% python3 -q
>>> import numpy as np
>>> np.set_printoptions(precision=2, suppress=True, linewidth=120)
>>> X = np.load("dump.npy")
>>> print(X)
[[-9 -1 -3  1  8]
 [ 1  3  7  5  9]
 [ 1  3  7  5  9]
 [ 5  1  3  5  4]
 [ 4  8  1 -1 -9]]
>>> def softmax(z):
...     e = np.exp(z - z.max(axis=-1, keepdims=True))
...     return e / e.sum(axis=-1, keepdims=True)
... 
>>> print(np.round(softmax(X[1]), 2) + 0)
[0.   0.   0.12 0.02 0.86]
>>> print(softmax(X).sum(axis=1))
[1. 1. 1. 1. 1.]
>>> print(np.round(softmax(X[1] + -2), 2) + 0)
[0.   0.   0.12 0.02 0.86]
>>> att = X @ X.T / np.sqrt(5)
>>> print(softmax(att).round(6).argmax(axis=1))
[0 1 1 1 4]
>>> print(softmax(att)[1] @ X)
[1. 3. 7. 5. 9.]
>>> print(np.allclose(X[:-1].T @ np.linalg.lstsq(X[:-1].T, X[-1])[0], X[-1]))
False
>>> print(round(float(np.trace(np.linalg.pinv(X) @ X)), 2))
4.0
>>> print(np.abs(np.diag(np.linalg.qr(X)[1])) > 1e-9)
[ True  True  True  True False]
>>> A2 = np.array([[1, 0], [1, 2]])
>>> cent = np.kron(A2, X)
>>> print(cent)
[[ -9  -1  -3   1   8   0   0   0   0   0]
 [  1   3   7   5   9   0   0   0   0   0]
 [  1   3   7   5   9   0   0   0   0   0]
 [  5   1   3   5   4   0   0   0   0   0]
 [  4   8   1  -1  -9   0   0   0   0   0]
 [ -9  -1  -3   1   8 -18  -2  -6   2  16]
 [  1   3   7   5   9   2   6  14  10  18]
 [  1   3   7   5   9   2   6  14  10  18]
 [  5   1   3   5   4  10   2   6  10   8]
 [  4   8   1  -1  -9   8  16   2  -2 -18]]
>>> print(np.round(np.linalg.norm(cent, 2), 2), np.round(np.linalg.norm(A2, 2) * np.linalg.norm(X, 2), 2))
47.59 47.59
>>> print(cent.shape)
(10, 10)
>>> print(np.linalg.matrix_rank(cent))
8
>>> J = np.load("out4.npy")
>>> print(J)
[[ 1  0  0]
 [-2  1  0]
 [-1 -2  1]]
>>> print(np.round(np.linalg.norm(J, 2) / np.linalg.norm(J), 2))
0.73
>>> print([round(float(x), 2) for x in np.linalg.svd(J, compute_uv=False)[:3]])
[2.53, 2.36, 0.17]
>>> print(np.linalg.cond(J) > 100)
False
